% ipython --no-banner

In [1]: import numpy as np

In [2]: from numpy import linalg as LA

In [3]: np.set_printoptions(precision=3, suppress=True, linewidth=200, legacy="1.25")

In [4]: X = np.array([[0.0, 0.0, 0.0, 2.0, -1.0, -2.0, -1.0],
   ...:     [0.0, 0.0, 0.0, 0.0, 2.0, 0.0, 0.0],
   ...:     [0.0, 0.0, 0.0, 1.0, 0.0, 1.0, -1.0],
   ...:     [2.0, 0.0, 1.0, 0.0, 0.0, 0.0, 0.0],
   ...:     [-1.0, 2.0, 0.0, 0.0, 0.0, 0.0, 0.0],
   ...:     [-2.0, 0.0, 1.0, 0.0, 0.0, 0.0, 0.0],
   ...:     [-1.0, 0.0, -1.0, 0.0, 0.0, 0.0, 0.0]])

In [5]: # equal to its transpose

In [6]: left, sv, vt = LA.svd(X)

In [7]: vecs = vt[:(sv > 1e-8).sum()]

In [8]: rng = np.random.default_rng(77876)

In [9]: x0 = X[4] + 2 * X[5] + rng.integers(2) * np.eye(7)[4]

In [10]: x0
Out[10]: array([-5.,  2.,  2.,  0.,  1.,  0.,  0.])

In [11]: np.allclose(vecs.T @ vecs @ x0, x0)
Out[11]: True

In [12]: np.diag(vecs.T @ vecs)
Out[12]: array([1.   , 1.   , 1.   , 0.654, 1.   , 0.962, 0.385])

In [13]: np.round(vecs.T @ vecs, 3) + 0
Out[13]: 
array([[ 1.   ,  0.   ,  0.   ,  0.   ,  0.   ,  0.   ,  0.   ],
       [ 0.   ,  1.   ,  0.   ,  0.   ,  0.   ,  0.   ,  0.   ],
       [ 0.   ,  0.   ,  1.   ,  0.   ,  0.   ,  0.   ,  0.   ],
       [ 0.   ,  0.   ,  0.   ,  0.654,  0.   , -0.115, -0.462],
       [ 0.   ,  0.   ,  0.   ,  0.   ,  1.   ,  0.   ,  0.   ],
       [ 0.   ,  0.   ,  0.   , -0.115,  0.   ,  0.962, -0.154],
       [ 0.   ,  0.   ,  0.   , -0.462,  0.   , -0.154,  0.385]])

In [14]: rk = LA.matrix_rank(X)

In [15]: rk
Out[15]: 6

In [16]: ns = LA.svd(X)[2][rk:].T

In [17]: [int(LA.matrix_rank(np.delete(X, i, axis=0))) for i in range(7)]
Out[17]: [5, 5, 5, 6, 5, 6, 6]

In [18]: [int(LA.matrix_rank(X[:, :j + 1])) for j in range(7)]
Out[18]: [1, 2, 3, 4, 5, 6, 6]

In [19]: np.round(ns @ ns.T, 3) + 0
Out[19]: 
array([[0.   , 0.   , 0.   , 0.   , 0.   , 0.   , 0.   ],
       [0.   , 0.   , 0.   , 0.   , 0.   , 0.   , 0.   ],
       [0.   , 0.   , 0.   , 0.   , 0.   , 0.   , 0.   ],
       [0.   , 0.   , 0.   , 0.346, 0.   , 0.115, 0.462],
       [0.   , 0.   , 0.   , 0.   , 0.   , 0.   , 0.   ],
       [0.   , 0.   , 0.   , 0.115, 0.   , 0.038, 0.154],
       [0.   , 0.   , 0.   , 0.462, 0.   , 0.154, 0.615]])

In [20]: LA.matrix_rank(X.T @ X), LA.matrix_rank(X @ X.T)
Out[20]: (6, 6)

In [21]: np.allclose(X @ ns, 0)
Out[21]: True

In [22]: np.round(X @ ns, 3) + 0
Out[22]: 
array([[0.],
       [0.],
       [0.],
       [0.],
       [0.],
       [0.],
       [0.]])
